>>> import numpy as np
>>> import numpy.linalg as la
>>> np.set_printoptions(precision=2, suppress=True, linewidth=140, floatmode="fixed")
>>> def tidy(a):
...     return np.round(a, 2) + 0
... 
>>> arr = np.load("case19.npy")
>>> arr
array([[-3.00,  2.00,  1.00,  0.00],
       [-4.00, -1.00,  0.00,  0.00],
       [-5.00,  4.00,  0.00,  0.00],
       [ 0.00,  0.00,  0.00,  3.00]])
>>> # splits into 2 blocks
>>> vec = np.array([-2, 0, -1, 1])
>>> y = arr @ vec
>>> y
array([ 5.00,  8.00, 10.00,  3.00])
>>> tidy(la.solve(arr.T, arr[1]))
array([0.00, 1.00, 0.00, 0.00])
>>> tidy(la.solve(arr, y + arr[:, 3]))
array([-2.00,  0.00, -1.00,  2.00])
>>> rng = np.random.default_rng(2150)
>>> labels = rng.permutation(4)
>>> labels
array([1, 0, 2, 3])
>>> other = arr[labels][:, labels]
>>> tidy(np.sort(np.abs(la.eigvals(other))))
array([1.74, 3.00, 3.47, 3.47])
>>> np.trace(other)
np.float64(-1.0)
>>> other
array([[-1.00, -4.00,  0.00,  0.00],
       [ 2.00, -3.00,  1.00,  0.00],
       [ 4.00, -5.00,  0.00,  0.00],
       [ 0.00,  0.00,  0.00,  3.00]])
>>> K = np.load("out8.npy")
>>> K
array([[0, 0, 2, 0, 0],
       [0, 0, 0, 5, 0],
       [0, 3, 0, 0, 0],
       [0, 0, 0, 0, 3],
       [5, 0, 0, 0, 0]])
>>> print(np.einsum("ij,ji->", K, K))
0
>>> tidy(la.det(2 * K)), tidy(la.det(K))
(np.float64(14400.0), np.float64(450.0))
>>> print(tidy(la.eigvals(K).sum().real))
0.0
>>> tidy(la.det(K.T))
np.float64(450.0)
